$ python3 -q
>>> import numpy as np
>>> from numpy import linalg as LA
>>> np.set_printoptions(precision=1, suppress=True, linewidth=140)
>>> C = 10 * np.array([[-1.5, -0.1, 1.2, -1.3, -0.6, -0.4, 2.2, 0.5, -0.2, -1.0],
...     [0.0, 0.7, 1.0, -1.2, 0.3, -2.1, -0.6, 0.9, 0.5, -1.1],
...     [-0.8, -1.2, 1.2, -1.0, 0.6, 0.3, -0.6, -0.1, -1.5, 1.9]])
>>> rng = np.random.default_rng(65952)
>>> idx = rng.integers(0, 3, 16)
>>> m1 = C[idx] + rng.normal(size=(16, 10))
>>> print(m1)
[[ -0.6   6.3  10.7 -13.1   4.6 -21.   -6.6   6.5   4.5 -10.4]
 [ -7.5 -10.4  14.2 -11.1   4.6   4.3  -4.3  -1.2 -14.6  19.5]
 [-14.2  -1.5  10.1 -13.8  -7.5  -3.   21.9   4.9   0.5  -9.6]
 [ -5.7 -13.4  12.5 -10.9   5.4   4.8  -4.2   0.4 -13.7  19.3]
 [  0.8   6.7  10.2 -12.7   2.6 -22.4  -6.4   9.7   4.4  -9. ]
 [ -9.1 -11.4  11.6 -12.1   5.1   3.8  -5.8  -0.5 -16.1  17.6]
 [ -0.6   7.4   9.2 -10.9   3.2 -20.8  -6.4  11.6   4.7 -12. ]
 [ -9.3 -12.2  12.2  -9.7   3.6   3.3  -5.2  -2.1 -13.8  20.3]
 [-13.1   0.9  13.2 -12.2  -6.8  -5.1  20.9   4.2  -2.5 -10. ]
 [ -8.4 -11.   10.6 -10.7   7.5   0.7  -5.1  -0.5 -14.1  18.3]
 [ -6.2 -12.4  11.5 -11.3   4.6   1.3  -7.2  -1.2 -14.3  18.9]
 [-14.   -0.3  11.1 -14.4  -8.3  -3.4  23.4   5.    0.3  -9.9]
 [-14.2  -0.9  10.8 -11.8  -4.7  -3.5  22.1   5.8  -1.1 -11.6]
 [-15.7   1.3  12.  -13.5  -6.2  -5.7  21.8   5.1  -0.9  -8.4]
 [-15.4  -0.1  12.8 -13.3  -6.3  -5.   20.7   4.5  -3.1  -8.6]
 [  1.5   9.4  11.2 -11.5   2.1 -20.   -4.1   8.3   4.9  -9.9]]
>>> B = np.c_[m1[:, :1] @ np.array([[2]]), np.array([8, 7, 7, -9, 1, 9, -2, -2, -7, -7, 8, -3, -6, -1, -6, 5])]
>>> print(B)
[[ -1.1   8. ]
 [-15.1   7. ]
 [-28.4   7. ]
 [-11.4  -9. ]
 [  1.6   1. ]
 [-18.2   9. ]
 [ -1.1  -2. ]
 [-18.6  -2. ]
 [-26.3  -7. ]
 [-16.8  -7. ]
 [-12.5   8. ]
 [-28.   -3. ]
 [-28.3  -6. ]
 [-31.5  -1. ]
 [-30.8  -6. ]
 [  3.    5. ]]
>>> print(LA.norm(LA.qr(m1)[0].T @ B, axis=0) ** 2 / ((B ** 2).sum(axis=0) + 1e-12))
[1.  0.7]
>>> print(np.round(LA.lstsq(m1, B[:, 0])[0], 1) + 0)
[2. 0. 0. 0. 0. 0. 0. 0. 0. 0.]
